$ ipython --no-banner

In [1]: import numpy as np

In [2]: from numpy import linalg as LA

In [3]: np.set_printoptions(suppress=True, linewidth=200)

In [4]: def tidy(a):
   ...:     return np.round(a, 4) + 0
   ...: 

In [5]: m1 = np.load("run12.npy")

In [6]: tidy(m1)
Out[6]: 
array([[-0.3962,  0.1834,  0.4278,  0.0725,  0.1196, -0.4323,  0.1034, -0.18  ,  0.4674],
       [-0.072 , -0.2231, -0.3479,  0.3059, -0.1372, -0.4021,  0.0752, -0.3826, -0.316 ],
       [ 0.072 ,  0.2231, -0.664 , -0.1923,  0.0326, -0.1253, -0.0278, -0.4147,  0.3117],
       [-0.2881,  0.0368,  0.2261, -0.2874, -0.3553, -0.0127, -0.6415, -0.3285, -0.3333],
       [ 0.3241,  0.6554,  0.2484,  0.2056, -0.1286,  0.0085,  0.3284, -0.2695, -0.3827],
       [ 0.    ,  0.2323, -0.0941,  0.1033, -0.3383, -0.6192, -0.1317,  0.4903,  0.0537],
       [ 0.2161, -0.3595,  0.2358,  0.3896,  0.4274, -0.2464, -0.1829, -0.266 , -0.0601],
       [ 0.1441, -0.1843,  0.2496, -0.4217, -0.2661, -0.0549,  0.3282, -0.3596,  0.2771],
       [ 0.2161, -0.2599,  0.051 , -0.5389,  0.1205, -0.4099,  0.2603,  0.1674, -0.3732],
       [-0.108 , -0.3844,  0.017 ,  0.324 , -0.619 ,  0.1346,  0.3043,  0.0094,  0.0623],
       [-0.7203,  0.0589, -0.1122, -0.06  ,  0.2395,  0.0463,  0.3804,  0.003 , -0.3171]])

In [7]: # columns are unit length and at right angles

In [8]: tidy(LA.svd(m1, compute_uv=False))
Out[8]: array([1., 1., 1., 1., 1., 1., 1., 1., 1.])

In [9]: tidy(m1[:, 2] @ m1[:, 3])
Out[9]: np.float64(0.0)

In [10]: A = np.load("dump.npy")

In [11]: A
Out[11]: 
array([[  5.0301,   0.4304,  -3.3598,  -3.7128,   3.6484,  -1.7662, -16.9636,  -4.4802,  -5.0175],
       [ 10.1625,  -1.1047,  -6.5938,  -8.7652,  -1.1735,  -6.4494, -11.2312,  -1.4018,  -2.0293],
       [ -4.1142,   8.7164,  -3.8433,  -4.0523,   8.8963,  -1.5621,   4.4475, -12.8702,  -2.9831],
       [-10.9788,  -6.3807,   0.8852,  -7.5911,  11.8852,  -0.3788,   5.4713,   1.1852,   2.7572],
       [ -0.7198,  -0.5698, -12.0449,  10.377 ,   2.2181,  -1.0902,   1.3054,  11.7485,  -0.7455],
       [  2.4447,  -1.7026,  10.2859,  -9.2325,   3.578 ,   8.064 ,   2.6498,   4.8893,  -9.5566],
       [ -8.2248,  -0.3001,  -2.286 ,  -3.3512,   1.941 ,  12.644 ,  -6.8964,  -7.2525,  -7.2117],
       [  5.657 ,  -6.0289,  -6.9159,   4.2344,   9.0348,   6.4624,  10.5852,   2.601 ,  -4.8672],
       [ -8.6012,  -0.7792,  -2.1771,  -0.0132,  13.3823,  -4.2271,   1.1471,   2.0226, -10.877 ],
       [  7.6506,  -9.8522,  -4.0098,  -0.4666,   4.538 ,   0.8147,  13.629 ,  -4.3607,  -1.4436],
       [ -5.3559,  -1.182 , -17.0311,  -5.7107,   1.711 ,  -2.0514,  -4.7991,   4.071 ,  -0.7114],
       [  5.6274,   7.1859,  -2.655 ,   8.5638,  -4.4139,  -1.7051,  13.7717,   4.6008,   1.7581],
       [  0.2172,   0.3233, -11.6252,   0.3106,  -8.0216,   8.6704,   7.2896,  -0.1255,  -8.4812],
       [ -1.3146,   0.7438,  -6.6022,  -1.8294,  10.8578,   9.1071,  -8.5599,   4.2942,   7.6315],
       [  7.1147,  -1.4188,  -2.6134,  -5.4328,  -8.8979, -12.4992,   8.6581,  -0.6614,   0.4702],
       [ -8.6982, -10.3495,  -5.3699,   9.946 ,  -3.3232,  -8.5413,   1.4055,  -1.6243,   0.9261],
       [  1.972 ,   4.6147,   6.9563, -10.9105,  -6.2575,  -5.6743,  -2.7653,  10.4948,   4.2714],
       [  5.0471,   1.9802,  -9.5871,  10.2365,  -3.7839,  -3.274 ,   4.0288, -11.4436,   1.2967],
       [ -5.6589,  10.826 ,   1.8899,  -8.6156,  11.7456,   1.074 ,  -3.1871,   4.2741,  -2.3312],
       [-11.4883,  -5.3414,   3.3544,   1.4041,  -5.3124,   5.0179,  -3.6003,   5.6244, -11.3256],
       [-17.9322,  -2.6216,   2.7908,   3.3555,   2.2733,   0.1019,   2.7696,   0.9984,   6.2184],
       [  1.7998,  -0.1048,   6.4311,  16.684 ,   5.7725,  -5.0665,   1.5872,  -2.4802,   3.0616],
       [  4.075 ,   7.765 ,   0.0194,  -3.8429,   4.4484,  -8.2228,  -2.04  ,  -1.1252,  14.6799],
       [ -9.7967,   0.0794,   9.0018,   3.2863,   3.0208,  13.8622,   2.7651,   1.0513,  -1.4662]])

In [12]: tidy(LA.norm(A) ** 2 / LA.norm(A, 2) ** 2)
Out[12]: np.float64(4.6521)

In [13]: tidy(LA.norm(A, axis=0))
Out[13]: array([36.3848, 25.6199, 34.5237, 35.2136, 33.4635, 32.9059, 36.1116, 28.1652, 29.7983])

In [14]: tidy(LA.norm(A, axis=1))
Out[14]: 
array([20.    , 20.    , 20.    , 20.    , 20.    , 20.    , 20.    , 20.    , 19.9999, 20.    , 20.    , 20.    , 20.    , 20.    , 20.    , 20.    , 20.    , 20.    , 20.    , 20.    , 20.    ,
       20.    , 20.    , 20.    ])

In [15]: tidy(LA.norm(A, 1)), tidy(LA.norm(A, np.inf))
Out[15]: (np.float64(149.6817), np.float64(56.3868))

In [16]: tidy(LA.norm(A, 2))
Out[16]: np.float64(45.4268)

In [17]: tidy(LA.norm(A[9], 1)), tidy(LA.norm(A[9], np.inf))
Out[17]: (np.float64(46.7652), np.float64(13.629))
